$ python3 -q
>>> import numpy as np
>>> from numpy import linalg as LA
>>> np.set_printoptions(suppress=True, linewidth=160)
>>> rng = np.random.default_rng(363)
>>> theta = rng.uniform(0, 2 * np.pi, 28)
>>> Q, _ = LA.qr(np.array([[0.4, 1.1], [0.2, -2.3], [0.6, 0.9], [-0.3, -1.6]]))
>>> mat = 20 * np.c_[np.cos(theta), np.sin(theta)] @ Q.T
>>> mat.round(2)
array([[-10.47,   0.8 , -14.12,   9.5 ],
       [-10.13,   5.81, -12.33,  10.56],
       [  9.56,   6.66,  14.83,  -6.66],
       [ -3.79, -17.04,  -9.67,  -1.28],
       [-10.4 ,   3.34, -13.35,  10.12],
       [  4.4 , -17.43,   1.43,  -8.64],
       [-10.23,   5.08, -12.66,  10.45],
       [-10.44,  -0.39, -14.39,   9.15],
       [  1.97,  18.17,   7.47,   3.2 ],
       [ 10.45,  -2.29,  13.7 ,  -9.89],
       [ -1.66,  18.64,   2.64,   6.54],
       [  8.01,  11.21,  13.92,  -4.05],
       [ -7.  ,  14.65,  -5.72,  10.18],
       [  7.82, -13.26,   7.21, -10.53],
       [-10.31,  -2.24, -14.7 ,   8.53],
       [  3.07, -18.2 ,  -0.59,  -7.67],
       [  0.82,  18.56,   6.01,   4.32],
       [  6.43,  14.09,  12.51,  -1.87],
       [ 10.28,   2.56,  14.74,  -8.41],
       [ -8.9 ,  -8.94, -14.53,   5.45],
       [ -1.17,  18.71,   3.32,   6.12],
       [ -3.71,  17.88,  -0.37,   8.15],
       [ -4.14,  17.62,  -1.03,   8.46],
       [-10.23,  -2.98, -14.78,   8.25],
       [  9.89,   5.15,  14.89,  -7.36],
       [ 10.14,  -5.75,  12.36, -10.55],
       [ 10.18,  -5.5 ,  12.48, -10.51],
       [  9.9 ,  -7.13,  11.68, -10.71]])
>>> # null space of dimension 2
>>> w1 = np.array([[-5, 0], [-8, 5], [2, -4], [8, 7]])
>>> c = np.array([-2, 2])
>>> H = np.maximum(mat @ w1 + c, 0)
>>> LA.matrix_rank(H)
np.int64(2)
>>> W2 = np.array([[3, -1], [-6, -1]])
>>> (H @ W2).round(6).argmax(axis=1)
array([1, 1, 0, 0, 1, 0, 1, 1, 1, 0, 1, 0, 1, 0, 1, 0, 1, 1, 0, 0, 1, 1, 1, 1, 0, 0, 0, 0])
>>> A = (rng.random((8, 8)) < 0.3) + np.eye(8)
>>> A /= A.sum(axis=1, keepdims=True)
>>> A.round(2)
array([[0.25, 0.  , 0.25, 0.25, 0.25, 0.  , 0.  , 0.  ],
       [0.  , 0.33, 0.  , 0.  , 0.  , 0.33, 0.33, 0.  ],
       [0.  , 0.  , 0.33, 0.  , 0.  , 0.33, 0.  , 0.33],
       [0.  , 0.  , 0.33, 0.67, 0.  , 0.  , 0.  , 0.  ],
       [0.  , 0.2 , 0.  , 0.  , 0.2 , 0.2 , 0.2 , 0.2 ],
       [0.25, 0.25, 0.  , 0.  , 0.  , 0.5 , 0.  , 0.  ],
       [0.  , 0.  , 0.2 , 0.2 , 0.  , 0.2 , 0.4 , 0.  ],
       [0.  , 0.2 , 0.  , 0.2 , 0.2 , 0.  , 0.2 , 0.2 ]])
>>> # row-stochastic, so 1 is an eigenvalue
>>> x = np.array([-1, -2, 8, -2, 1, -9, 8, 8])
>>> A @ np.ones(8)
array([1., 1., 1., 1., 1., 1., 1., 1.])
>>> np.round(A @ np.eye(8)[6], 2)
array([0.  , 0.33, 0.  , 0.  , 0.2 , 0.  , 0.4 , 0.2 ])
>>> np.sign((A @ x).round(6))
array([ 1., -1.,  1.,  1.,  1., -1.,  1.,  1.])
>>> np.round(A * x, 2)
array([[-0.25, -0.  ,  2.  , -0.5 ,  0.25, -0.  ,  0.  ,  0.  ],
       [-0.  , -0.67,  0.  , -0.  ,  0.  , -3.  ,  2.67,  0.  ],
       [-0.  , -0.  ,  2.67, -0.  ,  0.  , -3.  ,  0.  ,  2.67],
       [-0.  , -0.  ,  2.67, -1.33,  0.  , -0.  ,  0.  ,  0.  ],
       [-0.  , -0.4 ,  0.  , -0.  ,  0.2 , -1.8 ,  1.6 ,  1.6 ],
       [-0.25, -0.5 ,  0.  , -0.  ,  0.  , -4.5 ,  0.  ,  0.  ],
       [-0.  , -0.  ,  1.6 , -0.4 ,  0.  , -1.8 ,  3.2 ,  0.  ],
       [-0.  , -0.4 ,  0.  , -0.4 ,  0.2 , -0.  ,  1.6 ,  1.6 ]])
>>> feats = np.load("dump.npy")
>>> feats
array([[-3,  0,  0,  0,  0,  0,  0],
       [ 6, -6,  0,  0,  0,  0,  0],
       [ 8,  2, -6,  0,  0,  0,  0],
       [ 2, -1,  9,  2,  0,  0,  0],
       [ 8,  0, -2,  7, -1,  0,  0],
       [ 8, -8,  8, -3, -5, -4,  0],
       [-1,  1, -8,  5,  7, -9, -3]])
>>> M2 = feats[0, 0] * feats[1:] - np.outer(feats[1:, 0], feats[0])
>>> M2
array([[  0,  18,   0,   0,   0,   0,   0],
       [  0,  -6,  18,   0,   0,   0,   0],
       [  0,   3, -27,  -6,   0,   0,   0],
       [  0,   0,   6, -21,   3,   0,   0],
       [  0,  24, -24,   9,  15,  12,   0],
       [  0,  -3,  24, -15, -21,  27,   9]])
>>> np.round(feats[:, 0] / feats[0, 0], 2)
array([ 1.  , -2.  , -2.67, -0.67, -2.67, -2.67,  0.33])
>>> LA.matrix_rank(M2), LA.matrix_rank(feats)
(np.int64(6), np.int64(7))
>>> idx = rng.permutation(7)
>>> idx
array([4, 1, 5, 0, 2, 3, 6])
>>> M2 = feats[idx][:, idx]
>>> M2
array([[-1,  0,  0,  8, -2,  7,  0],
       [ 0, -6,  0,  6,  0,  0,  0],
       [-5, -8, -4,  8,  8, -3,  0],
       [ 0,  0,  0, -3,  0,  0,  0],
       [ 0,  2,  0,  8, -6,  0,  0],
       [ 0, -1,  0,  2,  9,  2,  0],
       [ 7,  1, -9, -1, -8,  5, -3]])
>>> round(float(LA.det(M2)), 2), np.round(LA.det(feats[idx]), 2)
(2592.0, np.float64(2592.0))
>>> np.allclose(M2, feats)
False
>>> np.round(np.sort(np.abs(LA.eigvals(M2))), 2)
array([1., 2., 3., 3., 4., 6., 6.])
>>> np.diag(M2)
array([-1, -6, -4, -3, -6,  2, -3])
>>> np.trace(M2)
np.int64(-21)
>>> t3 = np.stack([mat, -1 * mat, mat[::-1]])
>>> (t3 @ mat.T).shape
(3, 28, 28)
>>> t3.shape
(3, 28, 4)
>>> np.round(LA.norm(t3, axis=(1, 2)), 2)
array([105.83, 105.83, 105.83])
>>> np.round(np.einsum("bij,cij->bc", t3, t3), 2)
array([[ 11200.  , -11200.  ,   -910.36],
       [-11200.  ,  11200.  ,    910.36],
       [  -910.36,    910.36,  11200.  ]])
>>> theta = np.radians(180)
>>> R = np.eye(7)
>>> R[4, 4] = R[6, 6] = np.cos(theta)
>>> R[4, 6], R[6, 4] = -np.sin(theta), np.sin(theta)
>>> R.round(2) + 0
array([[ 1.,  0.,  0.,  0.,  0.,  0.,  0.],
       [ 0.,  1.,  0.,  0.,  0.,  0.,  0.],
       [ 0.,  0.,  1.,  0.,  0.,  0.,  0.],
       [ 0.,  0.,  0.,  1.,  0.,  0.,  0.],
       [ 0.,  0.,  0.,  0., -1.,  0.,  0.],
       [ 0.,  0.,  0.,  0.,  0.,  1.,  0.],
       [ 0.,  0.,  0.,  0.,  0.,  0., -1.]])
>>> M2 = feats @ R.T
>>> np.round(np.abs(M2 - feats).max(axis=0), 2)
array([ 0.,  0.,  0.,  0., 14.,  0.,  6.])
>>> np.allclose(feats @ feats.T, M2 @ M2.T)
True
>>> round(LA.det(R), 2), np.trace(R)
(np.float64(1.0), np.float64(3.0))
>>> M2 = np.array([[1, 1, -2], [1, 0, 0], [-1, -3, 1]])
>>> m1 = np.tril(M2)
>>> m1
array([[ 1,  0,  0],
       [ 1,  0,  0],
       [-1, -3,  1]])
>>> [int(LA.matrix_rank(LA.matrix_power(m1, p))) for p in range(1, 4)]
[2, 2, 2]
>>> m1 @ m1
array([[ 1,  0,  0],
       [ 1,  0,  0],
       [-5, -3,  1]])
>>> np.prod(np.diag(m1)), round(float(LA.det(m1)), 2)
(np.int64(0), 0.0)
>>> np.round(np.sort(LA.eigvals(m1)), 2)
array([0., 1., 1.])
>>> LA.matrix_power(m1 - np.diag(np.diag(m1)), 3)
array([[0, 0, 0],
       [0, 0, 0],
       [0, 0, 0]])
>>> LA.matrix_rank(m1 - m1[0, 0] * np.eye(3))
np.int64(2)
>>> idx = rng.permutation(3)
>>> idx
array([0, 1, 2])
>>> M2 = m1[idx][:, idx]
>>> np.diag(M2)
array([1, 0, 1])
>>> np.round(LA.det(M2), 2), round(float(LA.det(m1[idx])), 2)
(np.float64(0.0), 0.0)
>>> np.trace(M2)
np.int64(2)
>>> np.round(np.sort(np.abs(LA.eigvals(M2))), 2)
array([0., 1., 1.])
>>> round(LA.det(2 * m1), 2), round(LA.det(m1), 2)
(np.float64(0.0), np.float64(0.0))
>>> np.kron(np.eye(2, dtype=int), m1)
array([[ 1,  0,  0,  0,  0,  0],
       [ 1,  0,  0,  0,  0,  0],
       [-1, -3,  1,  0,  0,  0],
       [ 0,  0,  0,  1,  0,  0],
       [ 0,  0,  0,  1,  0,  0],
       [ 0,  0,  0, -1, -3,  1]])
>>> np.einsum("ij,ji->", m1, m1)
np.int64(2)
>>> np.einsum("ii->", m1)
np.int64(2)
>>> left, sig, VT = LA.svd(m1)
>>> np.argmax(sig[:-1] / (sig[1:] + 1e-6)) + 1
np.int64(2)
>>> sig.round(2) + 0
array([3.35, 1.34, 0.  ])
>>> M2 = left[:, :2] @ np.diag(sig[:2]) @ VT[:2]
>>> M2.round(2) + 0
array([[ 1.,  0.,  0.],
       [ 1.,  0.,  0.],
       [-1., -3.,  1.]])
>>> LA.matrix_rank(M2)
np.int64(2)
>>> theta = np.radians(135)
>>> R = np.eye(3)
>>> R[0, 0] = R[2, 2] = np.cos(theta)
>>> R[0, 2], R[2, 0] = -np.sin(theta), np.sin(theta)
>>> R.round(2)
array([[-0.71,  0.  , -0.71],
       [ 0.  ,  1.  ,  0.  ],
       [ 0.71,  0.  , -0.71]])
>>> M2 = m1 @ R.T
>>> np.allclose(LA.norm(m1, axis=1), LA.norm(M2, axis=1))
True
>>> M2.round(2) + 0
array([[-0.71,  0.  ,  0.71],
       [-0.71,  0.  ,  0.71],
       [ 0.  , -3.  , -1.41]])
>>> np.round(np.abs(M2 - m1).max(axis=0), 2)
array([1.71, 0.  , 2.41])
>>> np.round(LA.svd(m1, compute_uv=False), 2) + 0, np.round(LA.svd(M2, compute_uv=False), 2)
(array([3.35, 1.34, 0.  ]), array([3.35, 1.34, 0.  ]))
>>> J = np.loadtxt("data.csv", delimiter=",")
>>> J
array([[0., 0., 1., 1., 0., 0., 0., 0.],
       [0., 0., 0., 0., 1., 1., 1., 1.],
       [1., 0., 0., 0., 0., 0., 0., 0.],
       [1., 0., 0., 0., 0., 0., 0., 0.],
       [0., 1., 0., 0., 0., 1., 0., 1.],
       [0., 1., 0., 0., 1., 0., 1., 1.],
       [0., 1., 0., 0., 0., 1., 0., 1.],
       [0., 1., 0., 0., 1., 1., 1., 0.]])
>>> # columns 2 and 3 are equal
>>> [round(float(LA.det(J[:i, :i])), 2) + 0 for i in range(1, 9)]
[0.0, 0.0, 0.0, 0.0, 0.0, 0.0, 0.0, 0.0]
>>> np.all(LA.eigvalsh(J) > 0)
np.False_
>>> round(float(LA.eigvalsh(J).min()), 2)
-1.65
>>> left, sig, VT = LA.svd(J)
>>> sig.round(2) + 0
array([3.65, 1.65, 1.41, 1.41, 1.  , 1.  , 0.  , 0.  ])
>>> np.argmax(sig[:-1] / (sig[1:] + 1e-6)) + 1
np.int64(6)
>>> M2 = left[:, :6] @ np.diag(sig[:6]) @ VT[:6]
>>> np.round(LA.norm(J - M2, 2), 2), np.round(sig[6], 2)
(np.float64(0.0), np.float64(0.0))
>>> round(float(LA.norm(J - M2) / LA.norm(J)), 2)
0.0
>>> M2 = J / np.sqrt((J ** 2).mean(axis=1, keepdims=True))
>>> LA.matrix_rank(M2) == LA.matrix_rank(J)
np.True_
>>> np.round(J - J.mean(axis=1, keepdims=True), 2)
array([[-0.25, -0.25,  0.75,  0.75, -0.25, -0.25, -0.25, -0.25],
       [-0.5 , -0.5 , -0.5 , -0.5 ,  0.5 ,  0.5 ,  0.5 ,  0.5 ],
       [ 0.88, -0.12, -0.12, -0.12, -0.12, -0.12, -0.12, -0.12],
       [ 0.88, -0.12, -0.12, -0.12, -0.12, -0.12, -0.12, -0.12],
       [-0.38,  0.62, -0.38, -0.38, -0.38,  0.62, -0.38,  0.62],
       [-0.5 ,  0.5 , -0.5 , -0.5 ,  0.5 , -0.5 ,  0.5 ,  0.5 ],
       [-0.38,  0.62, -0.38, -0.38, -0.38,  0.62, -0.38,  0.62],
       [-0.5 ,  0.5 , -0.5 , -0.5 ,  0.5 ,  0.5 ,  0.5 , -0.5 ]])
>>> data = np.loadtxt("run18.csv", delimiter=",")
>>> data
array([[-2.6 ,  1.4 ,  7.88,  0.  , -0.3 ],
       [ 0.  , -1.1 , -0.03,  0.3 ,  0.6 ],
       [-0.3 , -0.5 ,  0.85, -0.4 , -0.5 ],
       [ 0.  ,  0.8 , -0.15,  0.4 , -0.6 ],
       [-1.1 ,  0.6 ,  3.23,  0.1 , -0.1 ],
       [-0.5 , -1.2 ,  1.31,  1.1 , -1.  ],
       [ 1.1 , -2.5 , -3.36,  0.1 ,  0.7 ],
       [ 1.3 ,  0.3 , -3.82,  0.  , -0.3 ],
       [ 0.2 , -1.5 , -0.4 ,  0.8 , -0.9 ],
       [-0.9 ,  0.4 ,  2.53, -0.3 , -1.1 ],
       [ 3.3 ,  0.3 , -9.75,  0.1 ,  1.8 ],
       [ 0.9 , -2.2 , -2.64, -0.2 ,  1.1 ],
       [ 0.1 ,  0.4 , -0.35, -2.1 ,  0.8 ],
       [ 0.6 ,  0.9 , -1.86, -0.1 ,  1.2 ],
       [-1.3 ,  0.  ,  3.91, -0.6 , -0.6 ],
       [-0.5 , -0.7 ,  1.5 ,  0.5 , -0.5 ],
       [ 0.6 ,  0.2 , -1.78,  1.6 ,  0.7 ],
       [ 0.6 , -0.7 , -1.93,  0.2 , -0.3 ],
       [-0.7 , -0.7 ,  2.18, -2.2 ,  1.  ],
       [-0.4 , -1.  ,  1.08, -1.  ,  0.8 ],
       [-1.2 , -0.3 ,  3.57,  1.6 ,  0.8 ],
       [-1.8 , -0.3 ,  5.48, -1.6 ,  0.7 ],
       [ 0.8 , -1.6 , -2.58,  0.5 , -0.1 ],
       [-0.3 , -0.6 ,  0.75,  0.7 , -0.1 ],
       [ 1.5 ,  0.2 , -4.56, -1.4 , -0.3 ],
       [ 0.9 , -0.4 , -2.65,  1.1 ,  1.4 ],
       [-0.3 ,  0.2 ,  0.91, -1.5 , -1.2 ],
       [ 0.4 ,  0.4 , -1.37, -1.9 , -0.5 ],
       [-1.6 , -0.7 ,  4.87, -0.3 ,  0.9 ],
       [ 0.6 ,  1.2 , -1.67, -1.5 ,  0.7 ],
       [ 0.6 , -1.2 , -1.71, -0.5 , -1.2 ]])
>>> cen = data - data.mean(axis=0)
>>> left, sig, VT = LA.svd(cen, full_matrices=False)
>>> np.round(sig ** 2 / (sig ** 2).sum(), 2) + 0
array([0.84, 0.08, 0.05, 0.04, 0.  ])
>>> np.round(cen.mean(axis=0), 2) + 0
array([0., 0., 0., 0., 0.])
>>> np.round(np.abs(VT[-1]), 2) + 0
array([0.95, 0.  , 0.32, 0.  , 0.01])
>>> round((sig ** 2).sum() ** 2 / (sig ** 4).sum(), 2)
np.float64(1.41)
>>> np.searchsorted(np.cumsum(sig ** 2) / (sig ** 2).sum(), 0.9) + 1
np.int64(2)
>>> LA.matrix_rank(data, rtol=0.1)
np.int64(4)
>>> round(np.log10(LA.cond(data)))
2
